% python3 -q
>>> import numpy as np
>>> import numpy.linalg as la
>>> np.set_printoptions(suppress=True, linewidth=160)
>>> m1 = np.load("x.npy")
>>> m1
array([[1.  , 0.7 , 0.49],
       [0.7 , 1.  , 0.7 ],
       [0.49, 0.7 , 1.  ]])
>>> (m1 + m1.T) / 2
array([[1.  , 0.7 , 0.49],
       [0.7 , 1.  , 0.7 ],
       [0.49, 0.7 , 1.  ]])
>>> np.trace(m1)
np.float64(3.0)
>>> np.round(m1 @ m1, 2)
array([[1.73, 1.74, 1.47],
       [1.74, 1.98, 1.74],
       [1.47, 1.74, 1.73]])
>>> np.round(np.sort(np.abs(la.eigvals(m1))), 2)
array([0.23, 0.51, 2.26])
>>> round(np.abs(la.eigvals(m1)).max(), 2)
np.float64(2.26)
>>> la.determinant(m1)
Traceback (most recent call last):
  File "<python-input-10>", line 1, in <module>
    la.determinant(m1)
    ^^^^^^^^^^^^^^
AttributeError: module 'numpy.linalg' has no attribute 'determinant'
>>> np.allclose(m1 @ m1.T, m1.T @ m1)
True
>>> (m1 - m1.T) / 2
array([[0., 0., 0.],
       [0., 0., 0.],
       [0., 0., 0.]])
>>> M2 = np.array([[3, 5], [-1, 0]])
>>> W0 = np.tile(M2, (2, 2))
>>> W0
array([[ 3,  5,  3,  5],
       [-1,  0, -1,  0],
       [ 3,  5,  3,  5],
       [-1,  0, -1,  0]])
>>> Uu, sigma, VT = la.svd(W0)
>>> np.argmax(sigma[:-1] / (sigma[1:] + 1e-6)) + 1
np.int64(2)
>>> M2 = Uu[:, :2] @ np.diag(sigma[:2]) @ VT[:2]
>>> la.matrix_rank(W0, rtol=0.05)
np.int64(2)
>>> round(float(la.norm(W0 - M2, 2)), 2), round(sigma[2], 2)
(0.0, np.float64(0.0))
>>> la.matrix_rank(M2)
np.int64(2)
>>> np.round(np.abs(W0 - M2).max(), 2)
np.float64(0.0)
>>> P = np.triu(np.array([[1, 1, 1], [1, 2, 0], [0, 2, 1]]), 1) + np.eye(3)
>>> M2 = P @ m1 @ la.inv(P)
>>> np.round(np.poly(M2), 2)
array([ 1.  , -3.  ,  1.78, -0.26])
>>> round(float(la.det(M2)), 2)
0.26
>>> la.matrix_rank(M2)
np.int64(3)
>>> M2 = np.array([[-1, 2, -2], [1, 1, -2]])
>>> cent = np.kron(M2, W0)
>>> la.matrix_rank(cent)
np.int64(4)
>>> feats = np.load("a.npy")
>>> feats
array([[ 2, -5,  3, -4, 10, -6],
       [ 1,  1,  2, -2, -2, -4],
       [ 3,  3, -1, -6, -6,  2],
       [ 2, -5,  3, -2,  5, -3],
       [ 1,  1,  2, -1, -1, -2],
       [ 3,  3, -1, -3, -3,  1]])
>>> M2 = np.array([[3, 1, -1],
...     [-1, -1, 0],
...     [2, -1, 2],
...     [3, 1, 0],
...     [2, 3, -1],
...     [-3, 1, 3]])
>>> feats @ M2
array([[ 43,  24, -24],
       [  8, -14,  -7],
       [-32, -21,   7],
       [ 30,  14, -10],
       [  7,  -8,  -2],
       [-14, -10,   1]])
>>> M2 @ feats
Traceback (most recent call last):
  File "<python-input-35>", line 1, in <module>
    M2 @ feats
    ~~~^~~~~~~
ValueError: matmul: Input operand 1 has a mismatch in its core dimension 0, with gufunc signature (n?,k),(k,m?)->(n?,m?) (size 6 is different from 3)
>>> np.einsum("ij,ij->i", feats, feats)
array([190,  30,  95,  76,  12,  38])
>>> la.matrix_rank(feats @ M2)
np.int64(3)
>>> np.einsum("ik,kj->ji", feats, M2)
array([[ 43,   8, -32,  30,   7, -14],
       [ 24, -14, -21,  14,  -8, -10],
       [-24,  -7,   7, -10,  -2,   1]])
>>> np.einsum("ik,kj->ij", feats, M2)
array([[ 43,  24, -24],
       [  8, -14,  -7],
       [-32, -21,   7],
       [ 30,  14, -10],
       [  7,  -8,  -2],
       [-14, -10,   1]])
>>> F = np.load("test0.npy")
>>> F
array([[0.67, 0.  , 0.  , 0.33],
       [0.5 , 0.5 , 0.  , 0.  ],
       [0.  , 0.  , 0.5 , 0.5 ],
       [0.  , 0.  , 0.  , 1.  ]])
>>> vals, evecs = la.eig(F)
>>> F @ evecs[:, 0] - vals[0] * evecs[:, 0]
array([0., 0., 0., 0.])
>>> vals
array([0.5 , 0.67, 0.5 , 1.  ])
>>> np.round(np.sort(la.eigvals(la.inv(F))), 2)
array([1.  , 1.49, 2.  , 2.  ])
>>> round(float(np.prod(vals)), 2)
0.17
>>> K = np.array([[2.65, 1.4, 0.2],
...     [0.67, -1.46, -2.53],
...     [-1.46, -2.55, 0.62],
...     [-2.62, 0.22, 1.44],
...     [2.76, 0.16, 1.17],
...     [0.49, 0.58, 2.9],
...     [-1.6, -0.91, -2.37],
...     [0.82, 2.18, 1.9],
...     [0.38, 0.72, -2.89],
...     [-2.0, 2.12, -0.69],
...     [1.25, 2.71, -0.31],
...     [-2.61, 0.97, 1.13],
...     [-1.9, 2.22, 0.69]])
>>> cen = (K - K.mean(axis=0)) / K.std(axis=0)
>>> np.argwhere(np.abs(cen) > 2)
array([[2, 1]])
>>> np.round(cen.std(axis=0), 2)
array([1., 1., 1.])
>>> b = la.lstsq(np.delete(cen, 2, axis=1), cen[:, 2])[0]
>>> np.round(1 - np.var(cen[:, 2] - np.delete(cen, 2, axis=1) @ b), 2)
np.float64(0.06)
>>> P = K @ la.solve(K.T @ K, K.T)
>>> np.round(la.eigvalsh(P), 2) + 0
array([0., 0., 0., 0., 0., 0., 0., 0., 0., 0., 1., 1., 1.])
>>> np.round(P @ K[:, 0], 2)
array([ 2.65,  0.67, -1.46, -2.62,  2.76,  0.49, -1.6 ,  0.82,  0.38, -2.  ,  1.25, -2.61, -1.9 ])
>>> np.trace(P)
np.float64(3.0)
>>> np.allclose(P @ P, P)
True
>>> la.matrix_rank(np.eye(13) - P)
np.int64(10)
>>> dist = la.norm(K[:, None] - K[None], axis=-1)
>>> (dist + 1e9 * np.eye(13)).round(6).argmin(axis=1)
array([ 4,  8,  3, 11,  0,  7,  1,  5,  1, 12,  0,  3,  9])
>>> dist[10].round(2)
array([1.98, 4.76, 5.99, 4.92, 3.31, 3.93, 5.05, 2.31, 3.37, 3.32, 0.  , 4.47, 3.34])
>>> np.flatnonzero(dist[10] < dist.mean() / 2)
array([10])
>>> dist[:5, :5].round(2)
array([[0.  , 4.42, 5.72, 5.54, 1.58],
       [4.42, 0.  , 3.96, 5.42, 4.55],
       [5.72, 3.96, 0.  , 3.11, 5.05],
       [5.54, 5.42, 3.11, 0.  , 5.39],
       [1.58, 4.55, 5.05, 5.39, 0.  ]])
>>> dist.mean(axis=1).argmax()
np.int64(2)
>>> np.unravel_index(dist.round(6).argmax(), dist.shape)
(np.int64(2), np.int64(10))
>>> dist.shape
(13, 13)
>>> np.round(la.norm(K - K.mean(axis=0), axis=1), 2)
array([2.99, 3.49, 3.46, 2.76, 3.23, 2.9 , 3.22, 2.6 , 3.05, 2.43, 2.58, 2.6 , 2.36])
>>> cent = K[[1, 8]].astype(float)
>>> for _ in range(5):
...     lab = la.norm(K[:, None] - cent, axis=-1).argmin(axis=1)
...     cent = np.array([K[lab == j].mean(axis=0) for j in range(2)])
... 
>>> lab
array([1, 0, 0, 1, 1, 1, 0, 1, 0, 1, 1, 1, 1])
>>> cent.round(2)
array([[-0.5 , -1.05, -1.79],
       [-0.13,  1.4 ,  0.94]])
>>> np.bincount(lab)
array([4, 9])
>>> u = np.array([2, 1, -1])
>>> np.round(np.polyval(u, cent[0]), 2)
array([-1.  ,  0.16,  3.63])
>>> np.round(np.array([np.convolve(row, u, "same") for row in cent]), 2)
array([[-2.6 , -4.13, -0.74],
       [ 2.66,  3.4 , -0.46]])
>>> np.round(np.cross(cent[0, :3], cent[1, :3]), 2)
array([ 1.52,  0.7 , -0.84])
>>> M = np.load("block10.npy")
>>> M
array([[-0.9,  1. ,  0. , -1. ],
       [ 1. ,  0.1,  0. ,  0. ],
       [-1. ,  1. ,  2.1,  0. ],
       [-1. ,  1. ,  0. , -0.9]])
>>> Uu, sigma, VT = la.svd(M)
>>> np.argmax(sigma[:-1] / (sigma[1:] + 1e-6)) + 1
np.int64(3)
>>> sigma.round(2)
array([3.01, 1.81, 0.84, 0.05])
>>> M2 = Uu[:, :3] @ np.diag(sigma[:3]) @ VT[:3]
>>> np.round(la.norm(M - M2) / la.norm(M), 2)
np.float64(0.02)
>>> la.matrix_rank(M2)
np.int64(3)
>>> round(float(la.norm(M - M2, 2)), 2), round(sigma[3], 2)
(0.05, np.float64(0.05))
>>> vals, evecs = la.eig(M)
>>> vals.round(2)
array([ 2.1 ,  0.51, -2.31,  0.1 ])
>>> np.round(np.sort(la.eigvals(M @ M)), 2)
array([0.01, 0.26, 4.41, 5.36])
>>> np.round(np.sort(la.eigvals(la.inv(M))), 2)
array([-0.43,  0.48,  1.94, 10.  ])
>>> M @ evecs[:, 0] - vals[0] * evecs[:, 0]
array([0., 0., 0., 0.])
>>> round(float(np.prod(vals)), 2)
-0.25
>>> x0 = np.ones(3)
>>> for _ in range(3):
...     x0 = m1 @ x0
...     x0 /= la.norm(x0)
...     print(round(x0 @ m1 @ x0, 2))
... 
2.26
2.26
2.26
>>> np.round(la.eigvalsh(m1)[-1], 2)
np.float64(2.26)
>>> O = M.astype(float).copy()
>>> for j in range(4):
...     O[:, j] -= O[:, :j] @ (O[:, :j].T @ O[:, j])
...     O[:, j] /= la.norm(O[:, j])
... 
>>> np.round(O.T @ O, 2) + 0
array([[1., 0., 0., 0.],
       [0., 1., 0., 0.],
       [0., 0., 1., 0.],
       [0., 0., 0., 1.]])
>>> x0 = np.array([-6, -7, 9, 7])
>>> y = M @ x0
>>> y.round(2)
array([-8.6, -6.7, 17.9, -7.3])
>>> np.round(la.solve(M, M[:, 2]), 2) + 0
array([0., 0., 1., 0.])
